>>> import numpy as np
>>> from numpy import linalg as LA
>>> np.set_printoptions(suppress=True, linewidth=120)
>>> J = np.load("test15.npy")
>>> J.round(2)
array([[-3.03, -1.82,  1.87],
       [-0.22, -2.69, -2.96],
       [ 2.6 , -2.34,  1.94]])
>>> ang = np.radians(36)
>>> r_ = np.eye(3)
>>> r_[0, 0] = r_[2, 2] = np.cos(ang)
>>> r_[0, 2], r_[2, 0] = -np.sin(ang), np.sin(ang)
>>> r_.round(2)
array([[ 0.81,  0.  , -0.59],
       [ 0.  ,  1.  ,  0.  ],
       [ 0.59,  0.  ,  0.81]])
>>> M2 = J @ r_.T
>>> np.round(LA.svd(J, compute_uv=False), 2), np.round(LA.svd(M2, compute_uv=False), 2)
(array([4., 4., 4.]), array([4., 4., 4.]))
>>> M2.round(2)
array([[-3.55, -1.82, -0.27],
       [ 1.56, -2.69, -2.52],
       [ 0.96, -2.34,  3.1 ]])
>>> round(LA.det(r_), 2), round(np.trace(r_), 2)
(np.float64(1.0), np.float64(2.62))
>>> M2 = LA.invert(J)
Traceback (most recent call last):
  File "<python-input-14>", line 1, in <module>
    M2 = LA.invert(J)
         ^^^^^^^^^
AttributeError: module 'numpy.linalg' has no attribute 'invert'
>>> M2 = LA.inv(J)
>>> np.round(LA.cond(J), 2)
np.float64(1.0)
>>> M2.round(2)
array([[-0.19, -0.01,  0.16],
       [-0.11, -0.17, -0.15],
       [ 0.12, -0.18,  0.12]])
>>> round(float(LA.slogdet(J)[0]), 2)
1.0
>>> np.round(LA.inv(M2), 2)
array([[-3.03, -1.82,  1.87],
       [-0.22, -2.69, -2.96],
       [ 2.6 , -2.34,  1.94]])
>>> np.round(LA.det(J) * M2, 2)
array([[-12.13,  -0.87,  10.4 ],
       [ -7.26, -10.74,  -9.37],
       [  7.49, -11.82,   7.75]])
>>> np.round(J @ M2, 2) + 0
array([[1., 0., 0.],
       [0., 1., 0.],
       [0., 0., 1.]])
>>> P = np.triu(np.array([[3, 0, 1], [2, 0, 1], [0, 1, 2]]), 1) + np.eye(3)
>>> M2 = P @ J @ LA.inv(P)
>>> round(float(np.trace(M2)), 2), round(float(np.trace(J)), 2)
(-3.78, -3.78)
>>> M2.round(2)
array([[-0.43, -4.16,  8.4 ],
       [ 2.38, -5.03,  1.63],
       [ 2.6 , -2.34,  1.68]])
>>> round(float(LA.det(M2)), 2)
64.0
>>> X = np.diag(np.array([2, -2, 1])) + -3 * np.eye(3, k=1) + -3 * np.eye(3, k=-1)
>>> X
array([[ 2., -3.,  0.],
       [-3., -2., -3.],
       [ 0., -3.,  1.]])
>>> ev, vecs = LA.eigh(X)
>>> np.round(LA.svd(X, compute_uv=False), 2)
array([4.85, 4.4 , 1.45])
>>> np.round(np.abs(vecs[:, -1]), 2)
array([0.68, 0.55, 0.48])
>>> np.abs(vecs[:, -1]).round(6).argmax()
np.int64(0)
>>> np.round(vecs.T @ vecs, 2) + 0
array([[1., 0., 0.],
       [0., 1., 0.],
       [0., 0., 1.]])
>>> np.unique(ev.round(6) + 0, return_counts=True)[1]
array([1, 1, 1])
>>> np.round(LA.eigvalsh(X @ X), 2)
array([ 2.11, 19.35, 23.54])
>>> np.round(LA.eigvalsh(X + -3 * np.eye(3)), 2)
array([-7.85, -1.55,  1.4 ])
>>> round(float(LA.eigvals(X).sum().real), 2)
1.0
>>> np.einsum("ii->", X)
np.float64(1.0)
>>> round(LA.det(X[::-1]), 2)
np.float64(31.0)
>>> np.kron(np.eye(2, dtype=int), X)
array([[ 2., -3.,  0.,  0., -0.,  0.],
       [-3., -2., -3., -0., -0., -0.],
       [ 0., -3.,  1.,  0., -0.,  0.],
       [ 0., -0.,  0.,  2., -3.,  0.],
       [-0., -0., -0., -3., -2., -3.],
       [ 0., -0.,  0.,  0., -3.,  1.]])
>>> np.round(np.poly(X), 2)
array([  1.,  -1., -22.,  31.])
